% python3 -q
>>> import numpy as np
>>> np.set_printoptions(suppress=True, linewidth=120)
>>> def rd(a):
...     return np.round(a, 3) + 0
... 
>>> K = np.array([[4.0, 0.0, 0.0, 3.0, 0.0, 3.0, 3.0],
...     [0.0, 4.0, 3.0, 0.0, 3.0, 0.0, 0.0],
...     [0.0, 3.0, 4.0, 0.0, 3.0, 0.0, 0.0],
...     [3.0, 0.0, 0.0, 4.0, 0.0, 3.0, 3.0],
...     [0.0, 3.0, 3.0, 0.0, 4.0, 0.0, 0.0],
...     [3.0, 0.0, 0.0, 3.0, 0.0, 4.0, 3.0],
...     [3.0, 0.0, 0.0, 3.0, 0.0, 3.0, 4.0]])
>>> rng = np.random.default_rng(96283)
>>> lab = rng.permutation(7)
>>> lab
array([5, 1, 3, 4, 0, 6, 2])
>>> A2 = K[lab][:, lab]
>>> print(np.allclose(A2, K))
False
>>> np.trace(A2)
np.float64(28.0)
>>> A2
array([[4., 0., 3., 0., 3., 3., 0.],
       [0., 4., 0., 3., 0., 0., 3.],
       [3., 0., 4., 0., 3., 3., 0.],
       [0., 3., 0., 4., 0., 0., 3.],
       [3., 0., 3., 0., 4., 3., 0.],
       [3., 0., 3., 0., 3., 4., 0.],
       [0., 3., 0., 3., 0., 0., 4.]])
>>> np.diag(A2)
array([4., 4., 4., 4., 4., 4., 4.])
>>> rd(np.linalg.det(A2)), rd(np.linalg.det(K[lab]))
(np.float64(130.0), np.float64(-130.0))
>>> print(rd(np.sort(np.abs(np.linalg.eigvals(A2)))))
[ 1.  1.  1.  1.  1. 10. 13.]
>>> m1 = np.load("a.npy")
>>> m1
array([[ 7, 10, 12,  7,  3, 17],
       [ 0,  1,  9,  3,  2,  9],
       [ 9,  4, 18,  9,  4, 11],
       [10, 14, 21,  8,  7, 23],
       [16, 13, 21, 13,  5, 19],
       [ 0,  0,  0,  0,  0,  0],
       [11,  1, 16,  9,  3, 13],
       [ 6,  1, 18, 11,  2, 14],
       [ 5,  2, 16,  4,  5, 17],
       [16, 13, 21, 13,  5, 19],
       [ 0,  0,  0,  0,  0,  0],
       [ 6,  0,  9,  8,  0,  5],
       [21, 14, 28, 14,  8, 27],
       [ 0,  0,  0,  0,  0,  0],
       [ 6,  0,  9,  8,  0,  5],
       [ 6,  0,  9,  8,  0,  5],
       [ 0,  1,  9,  3,  2,  9],
       [12, 11, 19,  8,  6, 25],
       [ 4,  8,  3,  5,  8,  0],
       [ 5,  1,  7,  1,  3,  8],
       [11, 17,  6,  9,  9,  8]])
>>> Xs = m1 - m1.mean(axis=0)
>>> U, sv, Vh = np.linalg.svd(Xs, full_matrices=False)
>>> np.abs(Vh[0]).argmax()
np.int64(5)
>>> rd(sv ** 2 / (sv ** 2).sum())
array([0.811, 0.108, 0.057, 0.012, 0.01 , 0.003])
>>> np.linalg.matrix_rank(Xs)
np.int64(6)
>>> rd((sv ** 2).sum() ** 2 / (sv ** 4).sum())
np.float64(1.487)
>>> np.searchsorted(np.cumsum(sv ** 2) / (sv ** 2).sum(), 0.9) + 1
np.int64(2)
>>> np.abs(U[:, 0]).argmax()
np.int64(12)
>>> rd(np.abs(Vh[-1]))
array([0.013, 0.361, 0.542, 0.502, 0.408, 0.396])
